In [1]: import numpy as np

In [2]: np.set_printoptions(precision=2, suppress=True, linewidth=100, sign=" ")

In [3]: r0 = np.array([-2, 0, 1])

In [4]: g = np.array([3, 0, 5])

In [5]: A = r0[:, None] + g[None, :]

In [6]: A
Out[6]: 
array([[ 1, -2,  3],
       [ 3,  0,  5],
       [ 4,  1,  6]])

In [7]: np.round(np.linalg.norm(A[2] - A[1]), 2)
Out[7]: np.float64(1.73)

In [8]: np.round(np.linalg.norm(A, "nuc"), 2)
Out[8]: np.float64(12.13)

In [9]: np.linalg.norm(A, axis=2)
AxisError: axis 2 is out of bounds for array of dimension 2


In [10]: X = np.load("out7.npy")

In [11]: X
Out[11]: 
array([[ 1.,  3., -4.,  0.],
       [ 4.,  3., -3.,  0.],
       [-4., -3., -2.,  0.],
       [ 0.,  0.,  0.,  0.]])

In [12]: U, sv, vt = np.linalg.svd(X)

In [13]: sv
Out[13]: array([ 8.03,  4.81,  1.16,  0.  ])

In [14]: np.argmax(sv[:-1] / (sv[1:] + 1e-6)) + 1
Out[14]: np.int64(3)

In [15]: Y = U[:, :3] @ np.diag(sv[:3]) @ vt[:3]

In [16]: np.linalg.matrix_rank(X, rtol=0.05)
Out[16]: np.int64(3)

In [17]: np.round(np.linalg.norm(X - Y, 2), 2), sv[3]
Out[17]: (np.float64(0.0), np.float64(0.0))

In [18]: np.round(np.linalg.norm(X - Y) / np.linalg.norm(X), 2)
Out[18]: np.float64(0.0)

In [19]: round(np.abs(X - Y).max(), 2)
Out[19]: np.float64(0.0)

In [20]: np.abs(np.diag(np.linalg.qr(X)[1])) > 1e-9
Out[20]: array([ True,  True,  True, False])

In [21]: np.allclose(X[:-1].T @ np.linalg.lstsq(X[:-1].T, X[-1])[0], X[-1])
Out[21]: True

In [22]: np.linalg.lstsq(X[:-1].T, X[-1])[2]
Out[22]: np.int32(3)

In [23]: X @ np.linalg.pinv(X) @ X
Out[23]: 
array([[ 1.,  3., -4.,  0.],
       [ 4.,  3., -3.,  0.],
       [-4., -3., -2.,  0.],
       [ 0.,  0.,  0.,  0.]])
